$ python3 -q
>>> import numpy as np
>>> from numpy import linalg as LA
>>> np.set_printoptions(precision=1, suppress=True, linewidth=160)
>>> E = np.load("case17.npy")
>>> E.round(1) + 0
array([[0.1, 0.2, 0. , 0. , 0.1, 0.1, 0. , 0.1, 0. , 0.1, 0. , 0.1],
       [0.2, 0.2, 0. , 0. , 0.2, 0.2, 0. , 0.2, 0. , 0.2, 0. , 0.2],
       [0. , 0. , 0. , 0. , 0. , 0. , 0. , 0. , 0. , 0. , 0. , 0. ],
       [0. , 0. , 0. , 0. , 0. , 0. , 0. , 0. , 0. , 0. , 0. , 0. ],
       [0.1, 0.2, 0. , 0. , 0.1, 0.1, 0. , 0.1, 0. , 0.1, 0. , 0.1],
       [0.1, 0.2, 0. , 0. , 0.1, 0.1, 0. , 0.1, 0. , 0.1, 0. , 0.1],
       [0. , 0. , 0. , 0. , 0. , 0. , 0. , 0. , 0. , 0. , 0. , 0. ],
       [0.1, 0.2, 0. , 0. , 0.1, 0.1, 0. , 0.1, 0. , 0.1, 0. , 0.1],
       [0. , 0. , 0. , 0. , 0. , 0. , 0. , 0. , 0. , 0. , 0. , 0. ],
       [0.1, 0.2, 0. , 0. , 0.1, 0.1, 0. , 0.1, 0. , 0.1, 0. , 0.1],
       [0. , 0. , 0. , 0. , 0. , 0. , 0. , 0. , 0. , 0. , 0. , 0. ],
       [0.1, 0.2, 0. , 0. , 0.1, 0.1, 0. , 0.1, 0. , 0.1, 0. , 0.1]])
>>> np.round(E @ LA.pinv(E) @ E, 1) + 0
array([[0.1, 0.2, 0. , 0. , 0.1, 0.1, 0. , 0.1, 0. , 0.1, 0. , 0.1],
       [0.2, 0.2, 0. , 0. , 0.2, 0.2, 0. , 0.2, 0. , 0.2, 0. , 0.2],
       [0. , 0. , 0. , 0. , 0. , 0. , 0. , 0. , 0. , 0. , 0. , 0. ],
       [0. , 0. , 0. , 0. , 0. , 0. , 0. , 0. , 0. , 0. , 0. , 0. ],
       [0.1, 0.2, 0. , 0. , 0.1, 0.1, 0. , 0.1, 0. , 0.1, 0. , 0.1],
       [0.1, 0.2, 0. , 0. , 0.1, 0.1, 0. , 0.1, 0. , 0.1, 0. , 0.1],
       [0. , 0. , 0. , 0. , 0. , 0. , 0. , 0. , 0. , 0. , 0. , 0. ],
       [0.1, 0.2, 0. , 0. , 0.1, 0.1, 0. , 0.1, 0. , 0.1, 0. , 0.1],
       [0. , 0. , 0. , 0. , 0. , 0. , 0. , 0. , 0. , 0. , 0. , 0. ],
       [0.1, 0.2, 0. , 0. , 0.1, 0.1, 0. , 0.1, 0. , 0.1, 0. , 0.1],
       [0. , 0. , 0. , 0. , 0. , 0. , 0. , 0. , 0. , 0. , 0. , 0. ],
       [0.1, 0.2, 0. , 0. , 0.1, 0.1, 0. , 0.1, 0. , 0.1, 0. , 0.1]])
>>> np.abs(np.diag(LA.qr(E)[1])) > 1e-9
array([ True, False, False, False, False, False, False, False, False, False, False, False])
>>> np.allclose(E[:-1].T @ LA.lstsq(E[:-1].T, E[-1])[0], E[-1])
True
>>> vec = np.array([3, -1, 2, 1, -1, 2, 2, 0, -1, 2, 0, 2])
>>> np.trace(E)
np.float64(1.0)
>>> np.round(np.eye(12) - E, 1) + 0
array([[ 0.9, -0.2,  0. ,  0. , -0.1, -0.1,  0. , -0.1,  0. , -0.1,  0. , -0.1],
       [-0.2,  0.8,  0. ,  0. , -0.2, -0.2,  0. , -0.2,  0. , -0.2,  0. , -0.2],
       [ 0. ,  0. ,  1. ,  0. ,  0. ,  0. ,  0. ,  0. ,  0. ,  0. ,  0. ,  0. ],
       [ 0. ,  0. ,  0. ,  1. ,  0. ,  0. ,  0. ,  0. ,  0. ,  0. ,  0. ,  0. ],
       [-0.1, -0.2,  0. ,  0. ,  0.9, -0.1,  0. , -0.1,  0. , -0.1,  0. , -0.1],
       [-0.1, -0.2,  0. ,  0. , -0.1,  0.9,  0. , -0.1,  0. , -0.1,  0. , -0.1],
       [ 0. ,  0. ,  0. ,  0. ,  0. ,  0. ,  1. ,  0. ,  0. ,  0. ,  0. ,  0. ],
       [-0.1, -0.2,  0. ,  0. , -0.1, -0.1,  0. ,  0.9,  0. , -0.1,  0. , -0.1],
       [ 0. ,  0. ,  0. ,  0. ,  0. ,  0. ,  0. ,  0. ,  1. ,  0. ,  0. ,  0. ],
       [-0.1, -0.2,  0. ,  0. , -0.1, -0.1,  0. , -0.1,  0. ,  0.9,  0. , -0.1],
       [ 0. ,  0. ,  0. ,  0. ,  0. ,  0. ,  0. ,  0. ,  0. ,  0. ,  1. ,  0. ],
       [-0.1, -0.2,  0. ,  0. , -0.1, -0.1,  0. , -0.1,  0. , -0.1,  0. ,  0.9]])
>>> LA.matrix_rank(E, rtol=0.1)
np.int64(1)
>>> np.argsort(-LA.norm(E, axis=0).round(6), kind="stable")[:3]
array([1, 0, 4])
>>> vec = np.array([2, 0, 1, 2, 2, 1, 1, 0, 2, 1, 2, 2])
>>> LA.norm(E @ vec) <= LA.norm(E, 2) * LA.norm(vec) + 1e-9
np.True_
>>> np.einsum("ij,j->i", E, vec)
array([1.2, 1.6, 0.2, 0.2, 1.2, 1.2, 0.2, 1.2, 0.2, 1.2, 0.2, 1.2])
>>> E @ (2 * vec)
array([2.4, 3.3, 0.5, 0.5, 2.4, 2.4, 0.5, 2.4, 0.5, 2.4, 0.5, 2.4])
>>> (E @ vec).argmax()
np.int64(1)
>>> E @ np.ones(12)
array([1. , 1.4, 0.2, 0.2, 1. , 1. , 0.2, 1. , 0.2, 1. , 0.2, 1. ])
>>> np.round(E @ np.eye(12)[7], 1) + 0
array([0.1, 0.2, 0. , 0. , 0.1, 0.1, 0. , 0.1, 0. , 0.1, 0. , 0.1])
>>> K = np.loadtxt("run12.csv", delimiter=",")
>>> K
array([[ 2. , -3.1, -1.2],
       [ 3.9, -5.5, -3.2],
       [ 2.5, -2.6,  0.1],
       [-0.6,  0.6,  0.7],
       [ 0.9, -0.6,  0.8],
       [-2.7,  3.7,  0.9],
       [ 3.6, -5. , -2. ],
       [ 1.5, -1.7, -0.2],
       [-1.4,  1.8, -0.5],
       [-3.3,  3.5,  0.9],
       [-4. ,  5.6,  3. ],
       [ 1.2, -2.2, -0.6],
       [ 2. , -2.4, -2. ],
       [ 2.1, -2.7, -1.7],
       [ 2.3, -2.9, -1.4],
       [ 2.7, -3.8, -2. ],
       [ 1.8, -2. , -1.3],
       [-0.1, -0.2,  1.3],
       [-2.9,  3.1,  0.4],
       [ 0.3,  0. , -1.4],
       [ 0.1,  0.4, -1.4],
       [ 1.3, -2.2,  0.3],
       [ 0.4, -0.3,  0.3]])
>>> A2 = np.c_[K[:, :1] @ np.array([[4]]), np.array([4, 2, 2, 3, -5, -3, 1, -1, 1, -1, 1, -3, -4, 1, 1, -5, -3, 5, -3, -5, -3, -2, 0])]
>>> A2
array([[  8. ,   4. ],
       [ 15.6,   2. ],
       [ 10. ,   2. ],
       [ -2.4,   3. ],
       [  3.6,  -5. ],
       [-10.8,  -3. ],
       [ 14.4,   1. ],
       [  6. ,  -1. ],
       [ -5.6,   1. ],
       [-13.2,  -1. ],
       [-16. ,   1. ],
       [  4.8,  -3. ],
       [  8. ,  -4. ],
       [  8.4,   1. ],
       [  9.2,   1. ],
       [ 10.8,  -5. ],
       [  7.2,  -3. ],
       [ -0.4,   5. ],
       [-11.6,  -3. ],
       [  1.2,  -5. ],
       [  0.4,  -3. ],
       [  5.2,  -2. ],
       [  1.6,   0. ]])
>>> np.round(LA.lstsq(K, A2[:, 0])[0], 1) + 0
array([4., 0., 0.])
>>> LA.matrix_rank(np.c_[K, A2])
np.int64(4)
>>> LA.norm(LA.qr(K)[0].T @ A2, axis=0) ** 2 / ((A2 ** 2).sum(axis=0) + 1e-12)
array([1. , 0.2])
>>> Q, evecs = LA.qr(A2[:, :1])[0], LA.qr(A2[:, 1:])[0]
>>> sv = LA.svd(Q.T @ evecs, compute_uv=False)
>>> np.degrees(np.arccos(sv.clip(0, 1)))
array([89.9])
>>> (sv > 0.9).sum()
np.int64(0)
>>> sv.round(1) + 0
array([0.])
>>> Xc = K - K.mean(axis=0)
>>> Uu, sv, Vt = LA.svd(Xc, full_matrices=False)
>>> np.abs(Vt[0]).argmax()
np.int64(1)
>>> sv
array([17.7,  3.9,  1.2])
>>> np.round(Xc.mean(axis=0), 1) + 0
array([0., 0., 0.])
>>> (np.sign(Uu[:, 0]) == np.sign(Uu[0, 0])).astype(int)
array([1, 1, 1, 0, 0, 0, 1, 1, 0, 0, 0, 1, 1, 1, 1, 1, 1, 0, 0, 0, 0, 1, 0])
>>> np.round((sv ** 2).sum() ** 2 / (sv ** 4).sum(), 1)
np.float64(1.1)
>>> mat = np.load("w.npy")
>>> mat
array([[-1.9, -2. ,  1. ,  2. ,  0. ,  0. , -1. , -2. , -1. ],
       [-2. ,  0.1, -1. , -1. , -2. ,  1. , -2. , -2. ,  0. ],
       [ 2. , -2. , -0.9, -1. , -1. ,  2. ,  2. ,  0. ,  1. ],
       [-2. , -1. ,  0. , -0.9,  0. ,  2. , -1. ,  0. ,  0. ],
       [-2. , -1. ,  1. ,  1. ,  0.1,  0. ,  0. , -1. ,  1. ],
       [-2. , -1. , -2. ,  0. , -1. ,  1.1,  0. ,  2. ,  1. ],
       [-2. , -2. , -1. ,  2. ,  1. ,  2. , -1.9, -2. ,  0. ],
       [-2. ,  2. ,  0. ,  1. , -2. , -1. ,  1. ,  1.1,  1. ],
       [-2. , -2. ,  1. ,  2. ,  0. ,  0. , -1. , -2. , -0.9]])
>>> Uu, sv, Vt = LA.svd(mat)
>>> np.argmax(sv[:-1] / (sv[1:] + 1e-6)) + 1
np.int64(8)
>>> sv.round(1) + 0
array([8.4, 5.4, 5.2, 3.6, 2.9, 2. , 1.6, 0.9, 0. ])
>>> A2 = Uu[:, :8] @ np.diag(sv[:8]) @ Vt[:8]
>>> round(LA.norm(mat - A2) / LA.norm(mat), 1)
np.float64(0.0)
>>> round(LA.norm(mat - A2, 2), 1), np.round(sv[8], 1)
(np.float64(0.0), np.float64(0.0))
>>> LA.matrix_rank(mat, rtol=0.1)
np.int64(8)
>>> round(float(LA.norm(mat, 2) / LA.norm(mat)), 1)
0.7
>>> [round(float(x), 1) for x in LA.svd(mat, compute_uv=False)[:3]]
[8.4, 5.4, 5.2]
>>> LA.cond(mat) > 100
np.True_
>>> (mat - mat.T) / 2
array([[ 0. ,  0. , -0.5,  2. ,  1. ,  1. ,  0.5,  0. ,  0.5],
       [ 0. ,  0. ,  0.5,  0. , -0.5,  1. ,  0. , -2. ,  1. ],
       [ 0.5, -0.5,  0. , -0.5, -1. ,  2. ,  1.5,  0. ,  0. ],
       [-2. ,  0. ,  0.5,  0. , -0.5,  1. , -1.5, -0.5, -1. ],
       [-1. ,  0.5,  1. ,  0.5,  0. ,  0.5, -0.5,  0.5,  0.5],
       [-1. , -1. , -2. , -1. , -0.5,  0. , -1. ,  1.5,  0.5],
       [-0.5,  0. , -1.5,  1.5,  0.5,  1. ,  0. , -1.5,  0.5],
       [ 0. ,  2. ,  0. ,  0.5, -0.5, -1.5,  1.5,  0. ,  1.5],
       [-0.5, -1. ,  0. ,  1. , -0.5, -0.5, -0.5, -1.5,  0. ]])
>>> assert mat == mat.T
Traceback (most recent call last):
  File "<python-input-52>", line 1, in <module>
    assert mat == mat.T
           ^^^^^^^^^^^^
ValueError: The truth value of an array with more than one element is ambiguous. Use a.any() or a.all()
>>> np.allclose(mat, mat.T)
False
>>> mat.inv()
Traceback (most recent call last):
  File "<python-input-54>", line 1, in <module>
    mat.inv()
    ^^^^^^^
AttributeError: 'numpy.ndarray' object has no attribute 'inv'
>>> np.trace(mat)
np.float64(-4.1)
>>> round(float(LA.det(mat)), 1)
9.0
>>> rng = np.random.default_rng(50959)
>>> A2 = mat + rng.integers(-2, 3, (9, 8)) @ rng.integers(-2, 3, (8, 9))
>>> A2
array([[ 11.1, -10. ,   0. ,   4. ,   5. ,   1. ,  10. ,  -5. ,   8. ],
       [  0. ,  -7.9,  -4. ,   1. ,  10. ,  -6. ,   2. ,  -2. ,   3. ],
       [  7. ,  -1. ,  -8.9,  -2. ,   1. ,  -3. ,   7. ,   0. ,   0. ],
       [ -6. ,   3. ,   4. ,  -1.9,   0. ,   1. ,  -7. ,  15. ,   2. ],
       [ -6. ,  -5. ,  14. ,   7. ,  -2.9,  -6. ,  -7. ,  -1. ,   5. ],
       [ -9. ,   0. ,  -2. ,   1. ,   3. ,   2.1,  -3. ,   8. ,   1. ],
       [-14. ,   3. ,   9. ,   5. ,  -8. ,   5. , -13.9,  -1. ,  -3. ],
       [ -7. ,   2. ,  -4. ,  -6. ,   3. ,  -2. ,   2. ,  -0.9,  -7. ],
       [  7. ,  -7. ,   2. ,   5. ,  -1. ,  -3. ,   3. ,  -9. ,   4.1]])
>>> np.abs(A2 - mat).sum(axis=1)
array([53., 41., 28., 37., 47., 23., 58., 33., 38.])
>>> LA.matrix_rank(A2 - mat, tol=1e-8)
np.int64(8)
>>> A2 - mat
array([[ 13.,  -8.,  -1.,   2.,   5.,   1.,  11.,  -3.,   9.],
       [  2.,  -8.,  -3.,   2.,  12.,  -7.,   4.,   0.,   3.],
       [  5.,   1.,  -8.,  -1.,   2.,  -5.,   5.,   0.,  -1.],
       [ -4.,   4.,   4.,  -1.,   0.,  -1.,  -6.,  15.,   2.],
       [ -4.,  -4.,  13.,   6.,  -3.,  -6.,  -7.,   0.,   4.],
       [ -7.,   1.,   0.,   1.,   4.,   1.,  -3.,   6.,   0.],
       [-12.,   5.,  10.,   3.,  -9.,   3., -12.,   1.,  -3.],
       [ -5.,   0.,  -4.,  -7.,   5.,  -1.,   1.,  -2.,  -8.],
       [  9.,  -5.,   1.,   3.,  -1.,  -3.,   4.,  -7.,   5.]])
>>> gram = mat.T @ mat
>>> np.round(LA.svd(mat, compute_uv=False) ** 2, 1) + 0
array([71.4, 28.7, 26.5, 13. ,  8.3,  4. ,  2.5,  0.8,  0. ])
>>> np.allclose(gram, gram.T)
True
>>> m1 = np.load("a.npy")
>>> m1
array([[2., 2., 1., 2., 1., 1., 0., 0., 0.],
       [1., 1., 0., 1., 1., 0., 0., 0., 0.],
       [0., 0., 0., 2., 0., 0., 0., 0., 0.],
       [2., 0., 2., 2., 2., 2., 0., 0., 0.],
       [1., 2., 1., 1., 0., 0., 0., 0., 0.],
       [2., 2., 2., 1., 2., 1., 0., 0., 0.],
       [0., 0., 0., 0., 0., 0., 1., 2., 0.],
       [0., 0., 0., 0., 0., 0., 3., 0., 3.],
       [0., 0., 0., 0., 0., 0., 0., 1., 0.]])
>>> vec = np.array([3, 4, 0, 0, 1, 3, 0, 5, 1])
>>> m1 @ np.ones(9)
array([ 9.,  4.,  2., 10.,  5., 10.,  3.,  6.,  1.])
>>> m1 @ vec
array([18.,  8.,  0., 14., 11., 19., 10.,  3.,  5.])
>>> m1 @ (2 * vec)
array([36., 16.,  0., 28., 22., 38., 20.,  6., 10.])
>>> X = np.load("block17.npy")
>>> X
array([[  0,  -7,  -3,   5,   8,   9,   3,   7,   5,   2,  -1,  -3,  -4],
       [ -7,  -3,   6,  -2,  11,  11,   1,  12,  14,   3, -10,  -5,   2],
       [-13,   1,  10,  -1,   6,  12,  -3,  17,  23,  -3,  -5, -10,   0],
       [-14,  -8,  13,  -8,   3,  17,  -4,  21,  23, -12, -10,  -9,   5],
       [-17, -17,   6,  -9,   7,  14,  -2,  30,  16,  -5, -19, -12,  -1],
       [-21, -15,   1, -14,   9,  11,   3,  21,   9,   3, -16, -16,   2],
       [-27,  -8,   7,  -9,   9,  11,  -6,  19,  14,   9, -11, -24,   8],
       [-27,  -1,   6, -16,  11,  11,   0,  16,  23,   0, -18, -23,   6],
       [-36,  -9,  -2, -21,  10,   9,  -3,  22,  27,  -4, -19, -25,   1],
       [-29, -10,   6, -25,   9,  14,   2,  16,  29,   4, -21, -32,  -5],
       [-34, -12,  -2, -31,   2,   6,   3,   8,  34,   5, -24, -26,   0],
       [-36, -12, -11, -39,   1,   2,  12,   1,  27,  12, -28, -32,   3],
       [-43, -20, -10, -44,  -5,  -7,   6,  -5,  23,  10, -31, -25,   6],
       [-35, -24, -11, -50,   0,  -6,   9,  -7,  29,   4, -27, -19,  -1],
       [-33, -33, -14, -58,   0,  -6,  17,   2,  35,   5, -29, -22,   5],
       [-35, -34, -11, -59,   1,   3,   8,   3,  34,   9, -25, -13,   5],
       [-36, -41, -10, -57,  10,  10,   9,  -5,  27,  17, -22, -22,   5],
       [-44, -50,  -2, -64,  17,   7,   3,   4,  28,  13, -14, -14,   1],
       [-39, -44,   5, -71,  22,  16,  10,   3,  20,  20, -11,  -7,  -2],
       [-45, -50,   1, -71,  30,  22,   5,   1,  24,  12, -15, -12, -10],
       [-42, -57,  -4, -79,  25,  20,   7,  -6,  33,  10, -24, -13,  -8],
       [-46, -55,   3, -77,  21,  29,   4,  -2,  32,  11, -19, -13,  -8],
       [-53, -64,  11, -82,  13,  29,  -4,  -3,  23,   8, -16, -18,  -5],
       [-49, -64,   9, -79,  22,  29,  -7, -12,  18,  -1, -24, -11,  -2],
       [-54, -63,   9, -80,  19,  37, -11, -18,  27,  -9, -29,  -5,   2],
       [-62, -60,  13, -75,  12,  41, -20, -21,  31,  -3, -36,  -8,  -5],
       [-55, -52,   5, -74,   9,  39, -24, -25,  24,  -7, -35,  -9,  -4],
       [-56, -44,  11, -66,  12,  39, -23, -28,  21, -12, -34, -18,   4],
       [-56, -49,  15, -58,  15,  37, -14, -30,  17, -11, -28, -12,  13],
       [-48, -58,  12, -65,  24,  37,  -6, -28,  26,  -2, -25, -10,  13],
       [-55, -54,   7, -64,  19,  43,  -9, -19,  26,   1, -31, -13,  19],
       [-52, -63,  13, -73,  17,  51, -15, -18,  33,  -4, -29, -17,  18],
       [-45, -64,  20, -76,  24,  44,  -6, -21,  24,  -9, -27, -18,  10],
       [-40, -60,  13, -76,  22,  51,  -5, -29,  22,  -4, -34,  -9,   4],
       [-40, -56,   6, -74,  24,  56,  -4, -37,  14,   0, -41, -18,  -4],
       [-31, -65,  -3, -77,  31,  54,  -2, -44,  18,  -6, -50, -15,  -3],
       [-31, -65,  -8, -70,  28,  56,  -5, -49,  19, -13, -42, -13,   1],
       [-30, -61, -14, -70,  23,  49,   3, -58,  25, -14, -37,  -4,   9],
       [-27, -58,  -9, -62,  26,  43,  -6, -52,  22, -20, -28,  -1,   9],
       [-18, -59, -15, -60,  23,  36,  -6, -59,  25, -26, -25,   3,  17],
       [-21, -68, -21, -55,  15,  45,   2, -54,  29, -29, -18,   3,  26],
       [-24, -60, -14, -49,  20,  51,  -5, -51,  21, -28, -11,  11,  26],
       [-22, -53,  -7, -45,  27,  53, -11, -43,  25, -21, -10,  19,  20],
       [-16, -57, -15, -42,  18,  61, -12, -38,  32, -20,  -1,  22,  27],
       [-17, -57, -11, -36,  15,  56, -20, -38,  29, -29,   1,  25,  18],
       [ -8, -59,  -8, -31,   7,  55, -13, -40,  31, -31,  -8,  34,  14]])
>>> cent = X[[21, 29]].astype(float)
>>> for _ in range(5):
...     idx = LA.norm(X[:, None] - cent, axis=-1).argmin(axis=1)
...     cent = np.array([X[idx == j].mean(axis=0) for j in range(2)])
... 
>>> idx
array([0, 0, 0, 0, 0, 0, 0, 0, 0, 0, 0, 0, 0, 0, 0, 0, 0, 0, 0, 1, 1, 1, 1, 1, 1, 1, 1, 1, 1, 1, 1, 1, 1, 1, 1, 1, 1, 1, 1, 1, 1, 1, 1, 1, 1, 1])
>>> cent[1] - cent[0]
array([-10.9, -40.1,   1.5, -35.2,  13.1,  35.5, -11.2, -40.2,   1.7, -14.4,  -7.1,  13.4,   5.5])
>>> np.abs(cent[1] - cent[0]).argmax()
np.int64(7)
